$ python3 -q
>>> import numpy as np
>>> from numpy import linalg as LA
>>> np.set_printoptions(precision=3, suppress=True, linewidth=140, legacy="1.25")
>>> E = np.loadtxt("x.csv", delimiter=",")
>>> print(E)
[[0. 0. 0. 0. 0. 0. 0. 0. 3.]
 [0. 0. 0. 0. 0. 0. 0. 0. 3.]
 [0. 0. 0. 0. 0. 0. 0. 0. 3.]
 [0. 0. 0. 0. 0. 0. 0. 0. 0.]
 [0. 0. 0. 0. 0. 0. 0. 0. 0.]
 [0. 0. 0. 0. 0. 0. 0. 0. 1.]
 [0. 0. 0. 0. 0. 0. 0. 0. 3.]
 [0. 0. 0. 0. 0. 0. 0. 0. 1.]
 [3. 3. 3. 0. 0. 1. 3. 1. 0.]]
>>> rank = LA.matrix_rank(E)
>>> print(rank)
2
>>> null = LA.svd(E)[2][rank:].T
>>> print([int(LA.matrix_rank(np.delete(E, i, axis=0))) for i in range(9)])
[2, 2, 2, 2, 2, 2, 2, 2, 1]
>>> print([round(float(x), 3) for x in LA.svd(E, compute_uv=False)[:3]])
[6.164, 6.164, 0.0]
>>> print(LA.matrix_rank(E, rtol=0.1))
2
>>> print(np.argsort(-LA.norm(E, axis=0).round(6), kind="stable")[:3])
[8 0 1]
>>> print(LA.cond(E) > 100)
True
>>> U, sigma, VT = LA.svd(E)
>>> print(np.argmax(sigma[:-1] / (sigma[1:] + 1e-6)) + 1)
2
>>> print(sigma)
[ 6.164  6.164  0.     0.     0.     0.     0.    -0.     0.   ]
>>> B = U[:, :2] @ np.diag(sigma[:2]) @ VT[:2]
>>> print(np.round(LA.norm(E - B, 2), 3), sigma[2])
0.0 0.0
>>> print(B)
[[0. 0. 0. 0. 0. 0. 0. 0. 3.]
 [0. 0. 0. 0. 0. 0. 0. 0. 3.]
 [0. 0. 0. 0. 0. 0. 0. 0. 3.]
 [0. 0. 0. 0. 0. 0. 0. 0. 0.]
 [0. 0. 0. 0. 0. 0. 0. 0. 0.]
 [0. 0. 0. 0. 0. 0. 0. 0. 1.]
 [0. 0. 0. 0. 0. 0. 0. 0. 3.]
 [0. 0. 0. 0. 0. 0. 0. 0. 1.]
 [3. 3. 3. 0. 0. 1. 3. 1. 0.]]
>>> print(LA.matrix_rank(E, rtol=0.05))
2
>>> print(LA.matrix_rank(B))
2
>>> print(np.round(LA.norm(E - B) / LA.norm(E), 3))
0.0
>>> print(np.unique(E.round(6), axis=0).shape)
(4, 9)
>>> print(LA.lstsq(E[:-1].T, E[-1])[2])
1
>>> print(round(float(np.trace(LA.pinv(E) @ E)), 3))
2.0
>>> U, sigma, VT = LA.svd(E)
>>> vecs = VT[:(sigma > 1e-8).sum()]
>>> rng = np.random.default_rng(71)
>>> vec = E[2] + 5 * E[8] + rng.integers(2) * np.eye(9)[0]
>>> print(vec)
[16. 15. 15.  0.  0.  5. 15.  5.  3.]
>>> print(LA.matrix_rank(np.vstack([E, vec])))
3
>>> F = np.load("block1.npy")
>>> print(F)
[[-2  0  0  0  0  0  0  0  0  0  0]
 [ 0  3  0  0  0  0  0  0  0  0  0]
 [ 0  0 -1  0  0  0  0  0  0  0  0]
 [ 0  0  0 -3  0  0  0  0  0  0  0]
 [ 0  0  0  0 -4  0  0  0  0  0  0]
 [ 0  0  0  0  0 -5  0  0  0  0  0]
 [ 0  0  0  0  0  0  1  0  0  0  0]
 [ 0  0  0  0  0  0  0 -1  0  0  0]
 [ 0  0  0  0  0  0  0  0 -1  0  0]
 [ 0  0  0  0  0  0  0  0  0  1  0]
 [ 0  0  0  0  0  0  0  0  0  0  3]]
>>> vec = np.array([0, 1, -4, 3, 4, 3, -3, -3, -2, -3, 5])
>>> rhs = F @ vec
>>> print(rhs)
[  0   3   4  -9 -16 -15  -3   3   2  -3  15]
>>> print(LA.solve(F, -1 * rhs))
[-0. -1.  4. -3. -4. -3.  3.  3.  2.  3. -5.]
>>> Q, _ = LA.qr(np.array([[-0.8, 0.9, -0.9, 1.2, -1.2, 1.9, -0.3, 0.8, -0.4],
...     [0.1, 1.7, 0.0, 0.8, 0.1, 0.5, 0.2, 0.0, 0.2],
...     [0.7, 2.2, 1.5, -0.4, 0.6, 1.3, -1.3, -0.1, 2.2],
...     [0.2, -1.2, -0.5, -2.2, -1.3, -0.2, 0.2, 0.9, -2.1],
...     [-0.6, 0.3, -0.6, 0.8, 0.0, 0.6, 0.2, -0.6, -1.0],
...     [-1.3, 0.1, 0.9, -0.6, -2.2, 0.1, 0.3, 0.8, -0.5],
...     [-1.0, 0.2, -0.9, 0.2, 0.3, 0.9, 0.3, 0.1, 0.3],
...     [0.8, 0.4, 1.4, 0.6, -0.3, -2.0, -0.3, 1.2, -0.9],
...     [-0.8, 0.5, -0.8, 0.8, 1.1, 2.1, 0.4, -0.5, 2.8]]))
>>> ev = np.array([-8, 4, -9, 0, 0, -7, -5, -9, -6])
>>> J = Q @ np.diag(ev) @ Q.T
>>> print(J)
[[-3.259  2.369  1.15  -0.456  0.598  0.971 -1.237  1.884 -2.148]
 [ 2.369 -3.097  3.564 -1.053  0.128  1.21  -0.445  1.03   0.624]
 [ 1.15   3.564 -0.258 -0.902  0.478  0.345  1.859 -1.005  1.597]
 [-0.456 -1.053 -0.902 -1.096 -0.593  1.399 -0.557 -2.128 -2.   ]
 [ 0.598  0.128  0.478 -0.593 -6.605 -0.174  0.14   1.65   0.401]
 [ 0.971  1.21   0.345  1.399 -0.174 -8.014 -0.24  -0.441 -0.157]
 [-1.237 -0.445  1.859 -0.557  0.14  -0.24  -6.314 -1.019 -0.174]
 [ 1.884  1.03  -1.005 -2.128  1.65  -0.441 -1.019 -6.119 -0.533]
 [-2.148  0.624  1.597 -2.     0.401 -0.157 -0.174 -0.533 -5.237]]
>>> print(np.argsort(-LA.norm(J, axis=0).round(6), kind="stable")[:3])
[5 7 4]
>>> print(LA.matrix_rank(J, rtol=0.1))
7
>>> print([round(float(x), 3) for x in LA.svd(J, compute_uv=False)[:3]])
[9.0, 9.0, 8.0]
>>> K = np.load("run16.npy")
>>> print(K)
[[ 1  0  0  0  0  0  0  0]
 [ 0  1  0  0  0  0  0  0]
 [ 0  0  3  0  0  0  0  0]
 [ 0  0  0 -8  0  0  0  0]
 [ 0  0  0  0 -8  0  0  0]
 [ 0  0  0  0  0  2  0  0]
 [ 0  0  0  0  0  0  7  0]
 [ 0  0  0  0  0  0  0 -1]]
>>> ev, vecs = LA.eigh(K)
>>> print(ev.sum(), np.trace(K))
-3.0 -3
>>> print(vecs.T @ K @ vecs)
[[-8.  0.  0.  0.  0.  0.  0.  0.]
 [ 0. -8.  0.  0.  0.  0.  0.  0.]
 [ 0.  0. -1.  0.  0.  0.  0.  0.]
 [ 0.  0.  0.  1.  0.  0.  0.  0.]
 [ 0.  0.  0.  0.  1.  0.  0.  0.]
 [ 0.  0.  0.  0.  0.  2.  0.  0.]
 [ 0.  0.  0.  0.  0.  0.  3.  0.]
 [ 0.  0.  0.  0.  0.  0.  0.  7.]]
>>> print(vecs.T @ vecs)
[[1. 0. 0. 0. 0. 0. 0. 0.]
 [0. 1. 0. 0. 0. 0. 0. 0.]
 [0. 0. 1. 0. 0. 0. 0. 0.]
 [0. 0. 0. 1. 0. 0. 0. 0.]
 [0. 0. 0. 0. 1. 0. 0. 0.]
 [0. 0. 0. 0. 0. 1. 0. 0.]
 [0. 0. 0. 0. 0. 0. 1. 0.]
 [0. 0. 0. 0. 0. 0. 0. 1.]]
>>> print(LA.eigvalsh(K + 2 * np.eye(8)))
[-6. -6.  1.  3.  3.  4.  5.  9.]
>>> print((ev > 1e-8).sum(), (ev < -1e-8).sum())
5 3
>>> print(np.abs(vecs[:, -1]))
[0. 0. 0. 0. 0. 0. 1. 0.]
>>> print(LA.svd(K, compute_uv=False))
[8. 8. 7. 3. 2. 1. 1. 1.]
>>> B = np.array([[2, -1], [0, -2], [2, 2], [1, 2], [1, 0], [2, 1], [0, 1], [1, 0]])
>>> print(LA.matrix_rank(np.vstack([K, B.T])))
8
>>> print(np.einsum("ik,kj->ji", K, B))
[[  2   0   6  -8  -8   4   0  -1]
 [ -1  -2   6 -16   0   2   7   0]]
>>> arr = np.load("test14.npy")
>>> print(arr)
[[20.767 19.122 38.423 18.762 20.379 39.84  20.028  0.988 -0.684 41.894 19.934]
 [20.192 19.761 40.026 19.984 19.063 41.77  20.488 -0.023  1.372 40.463 19.29 ]
 [19.847 20.905 40.013 19.681 20.111 40.354 19.477 -0.66  -0.129 39.65  20.924]
 [19.553 19.543 40.306 19.492 21.738 40.421 20.449  1.381 -0.977 40.229 20.603]
 [18.759 20.002 39.171 18.801 20.803 40.936 20.11   0.857  1.191 40.355 18.586]
 [19.65  20.019 39.563 20.943 21.902 39.944 19.377 -1.383  1.189 38.966 19.197]
 [18.917 19.745 39.339 20.61  19.069 39.336 20.798 -0.141  0.277 40.789 20.175]
 [19.038 19.749 40.72  19.948 18.422 40.286 21.445  0.661  0.609 40.349 21.135]
 [21.368 20.438 40.716 21.779 19.426 41.177 20.647 -0.338 -0.005 38.177 19.592]
 [20.376 19.354 40.614 19.735 20.546 40.918 21.504 -0.666 -0.267 38.621 19.147]
 [21.132 20.532 42.013 19.813 20.623 38.736 22.367  1.144  0.256 40.533 21.245]
 [20.742 19.596 38.477 19.314 19.52  39.454 18.053 -0.742  0.895 40.006 20.112]
 [19.855 18.635 42.043 19.476 20.037 39.479 19.721  0.698  2.708 39.052 21.097]
 [19.077 20.25  40.394 18.801 19.462 40.582 19.274  0.259  0.321 40.67  19.127]
 [19.147 21.81  39.051 19.839 20.671 39.453 19.193  0.928  0.612 40.348 20.674]
 [20.477 20.415 40.841 19.821 19.679 38.823 19.834 -0.041  0.52  41.286 16.913]
 [20.768 18.988 40.42  19.214 20.458 40.002 19.603 -0.879 -0.66  40.232 20.467]
 [20.476 20.134 39.773 20.447 19.431 40.779 19.354 -0.989  0.288 41.177 19.232]
 [19.274 19.068 39.073 20.458 19.856 40.052 19.561 -0.304  0.455 42.165 19.109]
 [19.299 18.621 40.829 21.588 20.28  38.693 19.653 -0.093 -0.126 40.602 19.809]]
>>> U, sigma, VT = LA.svd(arr)
>>> print(sigma)
[379.994   5.849   5.18    4.363   4.108   3.973   3.812   3.466   3.279   2.293   1.861]
>>> B = U[:, :1] @ np.diag(sigma[:1]) @ VT[:1]
>>> print(round(LA.norm(arr - B) / LA.norm(arr), 3))
0.033
>>> print(np.round(LA.norm(arr - B, 2), 3), np.round(sigma[1], 3))
5.849 5.849
>>> B = np.array([[2, 1, -1],
...     [1, 1, 1],
...     [-2, 0, 1],
...     [2, -2, 0],
...     [1, -1, -1],
...     [-2, -2, 2],
...     [0, -2, 1],
...     [-2, 1, 0],
...     [-2, 1, 2],
...     [-2, 0, 0],
...     [-1, -1, 1]])
>>> print(np.einsum("ij->j", arr))
[398.714 396.687 801.805 398.506 401.476 801.035 400.936   0.657   7.845 805.564 396.368]
>>> print(np.vstack([arr, B.T]).shape)
(23, 11)
>>> data = np.array([[0, 3, 0, 3, 0],
...     [1, 0, 0, 3, 0],
...     [0, 0, 0, 0, 4],
...     [3, 5, 0, 1, 0],
...     [0, 0, 2, 0, 5]])
>>> print(data)
[[0 3 0 3 0]
 [1 0 0 3 0]
 [0 0 0 0 4]
 [3 5 0 1 0]
 [0 0 2 0 5]]
>>> print(np.round(LA.norm(data, 2), 3))
6.996
>>> print(round(LA.norm(data, 1), 3), round(LA.norm(data, np.inf), 3))
9.0 9.0
>>> print(round(float(LA.norm(data, "nuc")), 3))
19.827
>>> print(LA.norm(data, axis=1).argmax())
3
